In [1]: import numpy as np

In [2]: np.set_printoptions(precision=1, suppress=True, linewidth=120)

In [3]: mat = np.load("test16.npy")

In [4]: mat.round(1) + 0
Out[4]: 
array([[-0.8, -0.7, -0.9,  0.6,  0.5,  0.8, -0.1,  0.4,  0.2],
       [-0.7,  0.5,  0.4, -0.3,  0.1,  0.5,  1.2, -1. , -0.7],
       [-0.9,  0.4, -0.4, -0.6,  0.8,  0.1,  0.6,  0.4, -0.8],
       [ 0.6, -0.3, -0.6,  0. , -1. , -0.5, -0.2,  0.5,  0.6],
       [ 0.5,  0.1,  0.8, -1. ,  0.2,  0.3, -0.8,  0.2, -1.1],
       [ 0.8,  0.5,  0.1, -0.5,  0.3, -2.2,  0.1,  0.1, -0.8],
       [-0.1,  1.2,  0.6, -0.2, -0.8,  0.1,  1.1, -0.7,  0.9],
       [ 0.4, -1. ,  0.4,  0.5,  0.2,  0.1, -0.7, -0.7, -0.8],
       [ 0.2, -0.7, -0.8,  0.6, -1.1, -0.8,  0.9, -0.8,  0.2]])

In [5]: evals, evecs = np.linalg.eigh(mat)

In [6]: vec = np.array([2, 1, 0, 0, 1, 1, 2, 0, 0])

In [7]: np.round(vec @ mat @ vec / (vec @ vec), 1), round(evals[0], 1), np.round(evals[-1], 1)
Out[7]: (np.float64(0.4), np.float64(-3.0), np.float64(3.0))

In [8]: np.round(evecs * np.maximum(evals, 0) @ evecs.T, 1) + 0
Out[8]: 
array([[ 0.2, -0.5, -0.2,  0.2,  0. , -0.1, -0.4,  0.2,  0.1],
       [-0.5,  1. ,  0.5, -0.6,  0.1,  0.1,  0.9, -0.5, -0.2],
       [-0.2,  0.5,  0.5, -0.5,  0.5,  0.2,  0.2, -0.1, -0.5],
       [ 0.2, -0.6, -0.5,  0.6, -0.5, -0.2, -0.1,  0.1,  0.6],
       [ 0. ,  0.1,  0.5, -0.5,  0.9,  0.2, -0.6,  0.3, -0.9],
       [-0.1,  0.1,  0.2, -0.2,  0.2,  0.1,  0. ,  0. , -0.3],
       [-0.4,  0.9,  0.2, -0.1, -0.6,  0. ,  1.4, -0.7,  0.5],
       [ 0.2, -0.5, -0.1,  0.1,  0.3,  0. , -0.7,  0.4, -0.3],
       [ 0.1, -0.2, -0.5,  0.6, -0.9, -0.3,  0.5, -0.3,  1. ]])

In [9]: np.round(evecs * np.abs(evals) @ evecs.T, 1) + 0
Out[9]: 
array([[ 1.2, -0.2,  0.4, -0.1, -0.6, -0.9, -0.7,  0. ,  0. ],
       [-0.2,  1.5,  0.7, -0.8,  0.1, -0.2,  0.7,  0. ,  0.3],
       [ 0.4,  0.7,  1.3, -0.5,  0.2,  0.2, -0.2, -0.5, -0.3],
       [-0.1, -0.8, -0.5,  1.1, -0.1,  0.1, -0.1, -0.4,  0.6],
       [-0.6,  0.1,  0.2, -0.1,  1.5,  0.2, -0.4,  0.4, -0.8],
       [-0.9, -0.2,  0.2,  0.1,  0.2,  2.3, -0.2, -0.1,  0.2],
       [-0.7,  0.7, -0.2, -0.1, -0.4, -0.2,  1.7, -0.8,  0.2],
       [ 0. ,  0. , -0.5, -0.4,  0.4, -0.1, -0.8,  1.4,  0.2],
       [ 0. ,  0.3, -0.3,  0.6, -0.8,  0.2,  0.2,  0.2,  1.8]])

In [10]: np.linalg.matrix_rank(mat, rtol=0.1)
Out[10]: np.int64(6)

In [11]: np.linalg.cond(mat) > 100
Out[11]: np.True_

In [12]: np.linalg.lstsq(mat[:-1].T, mat[-1])[2]
Out[12]: np.int32(6)

In [13]: np.unique(mat.round(6), axis=0).shape
Out[13]: (9, 9)

In [14]: np.abs(np.diag(np.linalg.qr(mat)[1])) > 1e-9
Out[14]: array([ True,  True,  True,  True,  True,  True, False, False, False])

In [15]: np.round(np.trace(np.linalg.pinv(mat) @ mat), 1)
Out[15]: np.float64(6.0)

In [16]: U, sv, Vh = np.linalg.svd(mat)

In [17]: evecs = Vh[:(sv > 1e-8).sum()]

In [18]: rng = np.random.default_rng(13)

In [19]: vec = mat[7] + -3 * mat[4] + rng.integers(2) * np.eye(9)[0]

In [20]: vec.round(1) + 0
Out[20]: array([ 0. , -1.3, -2. ,  3.4, -0.4, -0.7,  1.6, -1.3,  2.4])

In [21]: np.diag(evecs.T @ evecs)
Out[21]: array([0.5, 0.6, 0.6, 0.6, 0.8, 0.9, 0.6, 0.6, 0.8])

In [22]: K = np.array([[-3, -3, -3, 3, 1],
    ...:     [1, 1, -1, 3, 2],
    ...:     [3, -3, 3, -2, -3],
    ...:     [-2, 0, 3, 0, 0],
    ...:     [0, -2, 3, 2, 1]])

In [23]: P = np.triu(np.array([[3, 4, 2, 1, 7],
    ...:     [3, 1, 2, 3, 7],
    ...:     [0, 4, 3, 0, 7],
    ...:     [0, 1, 7, 5, 5],
    ...:     [2, 3, 2, 3, 0]]), 1) + np.eye(5)

In [24]: M2 = P @ K @ np.linalg.inv(P)

In [25]: np.poly(M2)
Out[25]: array([   1.,   -2.,   26.,   -9.,  578., -308.])

In [26]: np.trace(M2), np.trace(K)
Out[26]: (np.float64(2.0), np.int64(2))

In [27]: np.linalg.matrix_rank(M2)
Out[27]: np.int64(5)

In [28]: M2 = K / np.linalg.norm(K, axis=1, keepdims=True)

In [29]: C2 = M2 @ M2.T

In [30]: (C2 - 2 * np.eye(5)).round(6).argmax(axis=1)
Out[30]: array([1, 0, 4, 4, 3])

In [31]: C2[1]
Out[31]: array([ 0.3,  1. , -0.6, -0.3,  0.2])

In [32]: C2
Out[32]: 
array([[ 1. ,  0.3, -0.5, -0.1,  0.2],
       [ 0.3,  1. , -0.6, -0.3,  0.2],
       [-0.5, -0.6,  1. ,  0.1,  0.3],
       [-0.1, -0.3,  0.1,  1. ,  0.6],
       [ 0.2,  0.2,  0.3,  0.6,  1. ]])

In [33]: np.linalg.norm(M2, axis=1)
Out[33]: array([1., 1., 1., 1., 1.])

In [34]: M2 = K + rng.integers(-2, 3, (5, 4)) @ rng.integers(-2, 3, (4, 5))

In [35]: M2
Out[35]: 
array([[ -7,  -3,  -1,  15,  -3],
       [ -3,  -5,   1,   9,   4],
       [  8,   3,  -2,   0,  -3],
       [  2,   0,   4,   0,   1],
       [  0,   6,   9,   6, -11]])

In [36]: np.abs(M2 - K).sum(axis=1)
Out[36]: array([22, 20, 18,  6, 30])

In [37]: M2 = np.array([[1, 0, 2], [2, 1, -1], [-2, -1, -2], [1, 1, 2], [2, 1, 0]])

In [38]: np.einsum("ij,ij->i", K, K)
Out[38]: array([37, 16, 40, 13, 18])

In [39]: np.einsum("ij->j", K)
Out[39]: array([-1, -7,  5,  6,  1])

In [40]: np.einsum("ik,kj->ji", K, M2)
Out[40]: 
array([[  2,  12, -17,  -8,  -6],
       [  4,   7, -11,  -3,  -2],
       [  9,   9,  -1, -10,   0]])

In [41]: np.linalg.matrix_rank(np.vstack([K, M2.T]))
Out[41]: np.int64(5)

In [42]: K @ M2
Out[42]: 
array([[  2,   4,   9],
       [ 12,   7,   9],
       [-17, -11,  -1],
       [ -8,  -3, -10],
       [ -6,  -2,   0]])

In [43]: M2.T @ K.T
Out[43]: 
array([[  2,  12, -17,  -8,  -6],
       [  4,   7, -11,  -3,  -2],
       [  9,   9,  -1, -10,   0]])

In [44]: data = np.loadtxt("block10.csv", delimiter=",")

In [45]: data
Out[45]: 
array([[ 0.1, 11.6, -1.8,  6.4, -0.4,  5.7,  3.1, -1.1],
       [-0.7, 10.4, -3.1,  5.6, -2. ,  2.5,  3.8, -1.2],
       [ 0.1, 12. , -3. ,  3.8,  0.1,  4.2,  3.7, -0.6],
       [-1.1, 11. , -1.5,  6.7, -1.2,  3.1,  6.5, -0.8],
       [-5.1, 10.9, -2. ,  4.5,  5.6, -3.5,  3.3, -5.3],
       [ 3.5, -4.6,  0.4,  1.2, -3.1, -0.9,  0.8,  1.7],
       [-0.6, 10.1,  0.2,  6.7, -2.9,  4. ,  4.4, -1.2],
       [-4.2, 10.4, -0.8,  3.9,  6.4, -4.2,  7.2, -3.8],
       [-1. , 11.1, -2.5,  6.4,  0.7,  5.3,  3.8,  0.8],
       [ 2.9, -2. , -0.5,  0.3, -3.6, -1.2,  0. , -0.5],
       [-1.1,  9.4, -2.9,  5.3, -0.2,  3.3,  4.8, -1.3],
       [ 1.9, -4.4, -1.1, -1.5, -3. , -0.2,  0.9,  1.1],
       [-1.7, 11.3, -1.8,  5.9, -0.4,  2.1,  4.9, -0.7],
       [ 2.5, -6.3, -0.2, -0.9, -5.3, -0.1,  1.5,  1.3],
       [ 1.3, -3.8,  0.2,  0.5, -3.9,  2.3,  0.3,  0.1],
       [ 1.9, -4.8, -0.7, -0.1, -5.6,  0.6,  1.8, -1.2],
       [-4.6, 11.3, -3.7,  3.5,  6.6, -4.7,  5. , -2.8],
       [-5.2, 12.5, -2. ,  5. ,  5.8, -3.1,  7.4, -4.5],
       [-4.9, 10.9, -2.2,  3.6,  6.3, -3.9,  6.2, -2.5],
       [ 3.7, -4.2,  0.2,  0.8, -4.8, -1. ,  1.2,  2. ],
       [ 2.8, -5.6,  1.1,  0.3, -5.1, -0.2,  1.3,  0.4],
       [-5.5,  9.6, -3.8,  5.7,  5.5, -4.8,  7.6, -4.1],
       [-1.9, 11.2, -3.1,  4.7,  0. ,  3.8,  3.6, -0.1],
       [-4.9,  9. , -2.5,  3.9,  5.1, -3.3,  6.9, -5.1],
       [-0.7, 10.1, -2.3,  7.1, -0.3,  3. ,  4.8,  0.3],
       [-2.5, 11.4, -2.6,  4.3,  0.3,  3.7,  4.2, -1. ],
       [-0.5, 11.2, -3.7,  6.6, -0.4,  5.2,  3.7, -2. ],
       [-3.6, 11.4, -1.8,  5. ,  6.9, -3.4,  5.4, -3.4],
       [-2.3, 12.1, -2.2,  5.3, -0.3,  4.1,  3.8, -2.9],
       [-1.6, 11.2, -3. ,  7.7,  0.4,  4.9,  5.1,  0.1],
       [-1.2,  9.7, -2.1,  6.9, -0.1,  4.8,  4.5, -0.2],
       [-4.6, 10.8, -3.1,  4. ,  3.8, -5.9,  6.6, -5.2],
       [-1.3, 10. , -0.6,  6.6,  0.5,  2.9,  3.4,  0.2],
       [ 2. , -4.6,  0.6,  1.7, -6.6,  1.2,  1.2,  0.7],
       [ 2. , -3.2,  0.3, -0.2, -3. , -1.9,  0. ,  1. ],
       [-6.2, 11.1, -2.5,  5.2,  6.9, -4.9,  8.4, -4.6],
       [ 2.1, -4.3,  0.1,  0.3, -6.5,  0.8,  0. ,  0.1],
       [ 1.8, -5.9,  1.4,  1.1, -4. , -0.8, -1.3,  1.2],
       [-4.4, 10.9, -2.5,  4.1,  6.6, -4.1,  7. , -4.7]])

In [46]: vec = np.array([1, -4, -4, -4, -5, 0, -2, -3])

In [47]: rhs = data @ vec

In [48]: b, lr = np.zeros(8), 1 / np.linalg.norm(data, 2) ** 2

In [49]: for i in range(3):
    ...:     b -= lr * data.T @ (data @ b - rhs)
    ...:     if i % 1 == 0: print(i, round(np.linalg.norm(data @ b - rhs), 1))
    ...: 
0 64.1
1 61.1
2 58.6

In [50]: np.round(np.linalg.cond(data), 1)
Out[50]: np.float64(20.3)
